$ python3 -q
>>> import numpy as np
>>> from numpy import linalg as LA
>>> np.set_printoptions(precision=2, suppress=True, linewidth=140, sign=" ")
>>> def tidy(a):
...     return np.round(a, 2) + 0
... 
>>> feats = np.loadtxt("mat.csv", delimiter=",")
>>> feats
array([[-0.84, -0.98, -0.42],
       [-0.03,  1.  ,  0.01],
       [-0.97, -0.48, -0.47],
       [ 0.58, -0.5 ,  0.3 ],
       [-0.38, -1.02, -0.19],
       [-0.01, -1.  ,  0.01],
       [-0.62,  0.48, -0.29],
       [ 0.62, -0.5 ,  0.28],
       [ 0.2 , -0.5 ,  0.12],
       [-0.64, -0.51, -0.3 ],
       [ 0.59,  0.5 ,  0.28],
       [-0.82,  0.01, -0.37],
       [-1.22, -1.01, -0.59],
       [ 0.39,  1.01,  0.21],
       [ 0.01,  1.  , -0.04],
       [-0.43,  1.  , -0.21],
       [ 0.99,  0.5 ,  0.5 ],
       [ 0.17,  0.53,  0.12],
       [ 0.58,  0.52,  0.32],
       [ 0.22,  0.48,  0.08],
       [-0.62,  0.5 , -0.35],
       [-1.24, -1.01, -0.61],
       [-0.01,  1.  , -0.02],
       [-0.59, -0.51, -0.3 ],
       [-0.81, -0.03, -0.38],
       [-0.45,  1.03, -0.18],
       [-0.58,  0.48, -0.27]])
>>> hat = feats @ LA.solve(feats.T @ feats, feats.T)
>>> tidy(LA.eigvalsh(hat))
array([ 0.,  0.,  0.,  0.,  0.,  0.,  0.,  0.,  0.,  0.,  0.,  0.,  0.,  0.,  0.,  0.,  0.,  0.,  0.,  0.,  0.,  0.,  0.,  0.,  1.,  1.,
        1.])
>>> tidy(hat @ feats[:, 0])
array([-0.84, -0.03, -0.97,  0.58, -0.38, -0.01, -0.62,  0.62,  0.2 , -0.64,  0.59, -0.82, -1.22,  0.39,  0.01, -0.43,  0.99,  0.17,  0.58,
        0.22, -0.62, -1.24, -0.01, -0.59, -0.81, -0.45, -0.58])
>>> f = np.array([2, 1, 1])
>>> tidy(np.cross(feats[5, :3], feats[12, :3]))
array([ 0.6 , -0.02, -1.21])
>>> Xs = feats - feats.mean(axis=0)
>>> evecs = LA.svd(Xs)[2][:2]
>>> A2 = Xs - Xs @ evecs.T @ evecs
>>> LA.norm(A2, axis=1).round(6).argmax()
np.int64(14)
>>> tidy(A2.std(axis=0))
array([ 0.01,  0.  ,  0.02])
>>> U, sig, VT = LA.svd(feats)
>>> np.argmax(sig[:-1] / (sig[1:] + 1e-6)) + 1
np.int64(2)
>>> A2 = U[:, :2] @ np.diag(sig[:2]) @ VT[:2]
>>> tidy(LA.norm(feats - A2) / LA.norm(feats))
np.float64(0.02)
>>> tidy(LA.norm(feats - A2, 2)), tidy(sig[2])
(np.float64(0.11), np.float64(0.11))
>>> tidy(np.abs(feats - A2).max())
np.float64(0.04)
>>> LA.matrix_rank(feats, rtol=0.05)
np.int64(2)
>>> X = np.array([[1, 0, 0, 0], [0, 1, 0, 0], [0, 0, 1, 0], [0, 0, 0, 1]])
>>> np.sort(np.abs(np.fft.fft(X[0]))), tidy(np.sort(LA.svd(X, compute_uv=False)))
(array([ 1.,  1.,  1.,  1.]), array([ 1.,  1.,  1.,  1.]))
>>> X @ np.ones(4)
array([ 1.,  1.,  1.,  1.])
>>> (X @ X)[0]
array([ 1,  0,  0,  0])
>>> X @ (-1.0) ** np.arange(4)
array([ 1., -1.,  1., -1.])
>>> tidy(np.abs(LA.eigvals(X)).max())
np.float64(1.0)
>>> tidy(LA.det(X))
np.float64(1.0)
>>> (X - X.T) / 2
array([[ 0.,  0.,  0.,  0.],
       [ 0.,  0.,  0.,  0.],
       [ 0.,  0.,  0.,  0.],
       [ 0.,  0.,  0.,  0.]])
>>> A2 = np.array([[-1, -1, 1], [2, 1, -2], [1, 3, -2], [-1, 2, 0]])
>>> np.einsum("ik,kj->ji", X, A2)
array([[-1,  2,  1, -1],
       [-1,  1,  3,  2],
       [ 1, -2, -2,  0]])
>>> m1 = np.load("block0.npy")
>>> m1
array([[ 13.56,   5.15,   0.07,   4.96,  11.97,  13.55,  13.7 ],
       [ -2.65,  -1.04,   0.08,  -0.93,  -2.28,  -2.5 ,  -2.55],
       [-14.43,  -5.64,  -0.14,  -5.35, -12.75, -14.52, -14.39],
       [ -9.62,  -3.74,   0.  ,  -3.63,  -8.5 ,  -9.81,  -9.79],
       [ -6.64,  -2.47,   0.16,  -2.43,  -5.89,  -6.58,  -6.58],
       [  1.29,   0.54,  -0.18,   0.44,   1.12,   1.33,   1.3 ],
       [ 12.02,   4.55,   0.03,   4.46,  10.56,  11.92,  12.11],
       [ 20.01,   7.57,  -0.19,   7.34,  17.6 ,  20.05,  20.  ],
       [ -5.27,  -1.92,   0.05,  -1.83,  -4.41,  -5.19,  -5.23],
       [  4.86,   1.93,  -0.06,   1.98,   4.04,   4.83,   4.89],
       [  5.15,   1.95,   0.06,   1.96,   4.38,   5.34,   5.21],
       [ -9.  ,  -3.28,   0.07,  -3.47,  -7.79,  -8.92,  -9.  ]])
>>> round(np.log10(LA.cond(m1)))
3
